% ipython --no-banner

In [1]: import numpy as np

In [2]: np.set_printoptions(precision=3, suppress=True, linewidth=140, legacy="1.25")

In [3]: data = np.load("layer11.npy")

In [4]: data
Out[4]: 
array([[ 1, -2,  4, -8],
       [ 1, -1,  1, -1],
       [ 1,  0,  0,  0],
       [ 1,  1,  1,  1]])

In [5]: # row 0 dominates

In [6]: Q = data.astype(float).copy()

In [7]: for j in range(4):
   ...:     Q[:, j] -= Q[:, :j] @ (Q[:, :j].T @ Q[:, j])
   ...:     Q[:, j] /= np.linalg.norm(Q[:, j])
   ...: 

In [8]: np.round(Q.T @ data, 3) + 0
Out[8]: 
array([[ 2.   , -1.   ,  3.   , -4.   ],
       [ 0.   ,  2.236, -2.236,  6.261],
       [ 0.   ,  0.   ,  2.   , -3.   ],
       [ 0.   ,  0.   ,  0.   ,  1.342]])

In [9]: M = np.load("run15.npy")

In [10]: M
Out[10]: 
array([[ 1,  0,  0,  0,  0],
       [-1,  1,  0,  0,  0],
       [-1,  2,  1,  0,  0],
       [ 1, -3,  2,  1,  0],
       [-1,  3,  0,  0,  1]])

In [11]: hat = np.triu(np.array([[7, 3, 5, 9], [0, 0, 2, 4], [3, 0, 1, 5], [4, 1, 7, 1]]), 1) + np.eye(4)

In [12]: A2 = hat @ data @ np.linalg.inv(hat)

In [13]: print(round(float(np.linalg.det(A2)), 3))
12.0

In [14]: hat @ data - data @ hat
Out[14]: 
array([[ 17.,   3.,  11., -15.],
       [  6.,   1.,   1.,  -6.],
       [  5.,   2.,   0.,  -4.],
       [  0.,  -3.,  -7., -18.]])

In [15]: J = np.array([[3, 4, 5, 6],
    ...:     [7, 8, 9, 10],
    ...:     [11, 12, 13, 14],
    ...:     [15, 16, 17, 18],
    ...:     [19, 20, 21, 22]])

In [16]: r = np.linalg.matrix_rank(J)

In [17]: print(r)
2

In [18]: N = np.linalg.svd(J)[2][r:].T

In [19]: np.round(J @ N, 3) + 0
Out[19]: 
array([[0., 0.],
       [0., 0.],
       [0., 0.],
       [0., 0.],
       [0., 0.]])

In [20]: np.linalg.matrix_rank(J.T @ J), np.linalg.matrix_rank(J @ J.T)
Out[20]: (2, 2)

In [21]: [int(np.linalg.matrix_rank(np.delete(J, i, axis=0))) for i in range(5)]
Out[21]: [2, 2, 2, 2, 2]

In [22]: np.allclose(J @ N, 0)
Out[22]: True

In [23]: [int(np.linalg.matrix_rank(J[:, :j + 1])) for j in range(4)]
Out[23]: [1, 2, 2, 2]
